>>> import numpy as np
>>> np.set_printoptions(precision=2, suppress=True, linewidth=140)
>>> def rd(a):
...     return np.round(a, 2) + 0
... 
>>> data = np.loadtxt("m.csv", delimiter=",")
>>> rd(data)
array([[-0.5 ,  0.51,  0.07, -0.3 ],
       [-0.25, -0.05,  0.88,  0.17],
       [-0.57, -0.7 , -0.1 ,  0.23],
       [-0.06, -0.3 , -0.27, -0.32],
       [-0.6 ,  0.27, -0.3 , -0.05],
       [-0.03,  0.28, -0.24,  0.85]])
>>> vec = np.array([1, 7, -3, 2])
>>> y = data @ vec
>>> rd(np.linalg.lstsq(data, y)[0])
array([ 1.,  7., -3.,  2.])
>>> rd(np.linalg.solve(data.T @ data, data.T @ y))
array([ 1.,  7., -3.,  2.])
>>> rd(np.linalg.pinv(data) @ data)
array([[1., 0., 0., 0.],
       [0., 1., 0., 0.],
       [0., 0., 1., 0.],
       [0., 0., 0., 1.]])
>>> rng = np.random.default_rng(2227)
>>> y = y + 0.3 * rng.normal(size=6)
>>> rd(y)
array([ 2.28, -2.76, -4.79, -2.32,  1.78,  4.18])
>>> beta, *_ = np.linalg.lstsq(data, y)
>>> rd(beta)
array([ 1.2 ,  7.02, -2.67,  1.97])
>>> vec = np.array([-2, 1, -1, -2])
>>> y = data @ vec
>>> beta, lr = np.zeros(4), 1 / np.linalg.norm(data, 2) ** 2
>>> for i in range(15):
...     beta -= lr * data.T @ (data @ beta - y)
...     if i % 5 == 0: print(i, round(np.linalg.norm(data @ beta - y), 2))
... 
0 0.0
5 0.0
10 0.0
>>> beta
array([-2.,  1., -1., -2.])
>>> mat = np.loadtxt("case12.csv", delimiter=",")
>>> mat
array([[1., 0., 0., 0., 0., 0., 0., 0., 0., 0., 0., 0., 0., 0.],
       [0., 1., 0., 0., 0., 0., 0., 0., 0., 0., 0., 0., 0., 0.],
       [8., 4., 1., 0., 0., 0., 0., 0., 0., 0., 0., 0., 0., 0.],
       [8., 7., 7., 1., 0., 0., 0., 0., 0., 0., 0., 0., 0., 0.],
       [2., 5., 7., 7., 1., 0., 0., 0., 0., 0., 0., 0., 0., 0.],
       [6., 5., 3., 4., 8., 1., 0., 0., 0., 0., 0., 0., 0., 0.],
       [4., 3., 2., 0., 5., 2., 1., 0., 0., 0., 0., 0., 0., 0.],
       [3., 1., 3., 8., 9., 0., 6., 1., 0., 0., 0., 0., 0., 0.],
       [6., 7., 7., 6., 3., 9., 4., 8., 1., 0., 0., 0., 0., 0.],
       [1., 0., 3., 3., 7., 4., 0., 5., 2., 1., 0., 0., 0., 0.],
       [8., 0., 4., 4., 2., 9., 0., 9., 2., 4., 1., 0., 0., 0.],
       [4., 2., 4., 4., 1., 4., 6., 1., 6., 7., 4., 1., 0., 0.],
       [0., 0., 4., 8., 2., 9., 4., 2., 0., 9., 3., 6., 1., 0.],
       [4., 6., 3., 3., 5., 9., 2., 7., 5., 8., 2., 6., 0., 1.]])
>>> # triangular: eigenvalues sit on the diagonal
>>> U, s, Vt = np.linalg.svd(data, full_matrices=False)
>>> rd(np.cumsum(s ** 2) / np.sum(s ** 2))
array([0.25, 0.5 , 0.75, 1.  ])
>>> rd(U.T @ U)
array([[1., 0., 0., 0.],
       [0., 1., 0., 0.],
       [0., 0., 1., 0.],
       [0., 0., 0., 1.]])
>>> (s > 1e-8).sum()
np.int64(4)
>>> rd(s / s[0])
array([1., 1., 1., 1.])
>>> np.allclose(U * s @ Vt, data)
True
>>> np.linalg.matrix_rank(mat - mat[0, 0] * np.eye(14))
np.int64(12)
>>> np.prod(np.diag(mat)), rd(np.linalg.det(mat))
(np.float64(1.0), np.float64(1.0))
>>> U, s, Vt = np.linalg.svd(mat)
>>> np.argmax(s[:-1] / (s[1:] + 1e-6)) + 1
np.int64(13)
>>> rd(s)
array([39.06, 18.15, 13.67, 11.63,  9.41,  7.51,  6.22,  5.09,  3.27,  2.15,  0.42,  0.3 ,  0.1 ,  0.  ])
>>> Y = U[:, :13] @ np.diag(s[:13]) @ Vt[:13]
>>> np.linalg.matrix_rank(Y)
np.int64(13)
>>> rd(np.abs(mat - Y).max())
np.float64(0.0)
>>> rd(np.linalg.norm(mat - Y, 2)), rd(s[13])
(np.float64(0.0), np.float64(0.0))
>>> np.trace(mat)
np.float64(14.0)
>>> rd(np.abs(np.linalg.eigvals(mat)).max())
np.float64(1.0)
>>> rd(np.sort(np.abs(np.linalg.eigvals(mat))))
array([1., 1., 1., 1., 1., 1., 1., 1., 1., 1., 1., 1., 1., 1.])
>>> rd(np.linalg.det(mat))
np.float64(1.0)
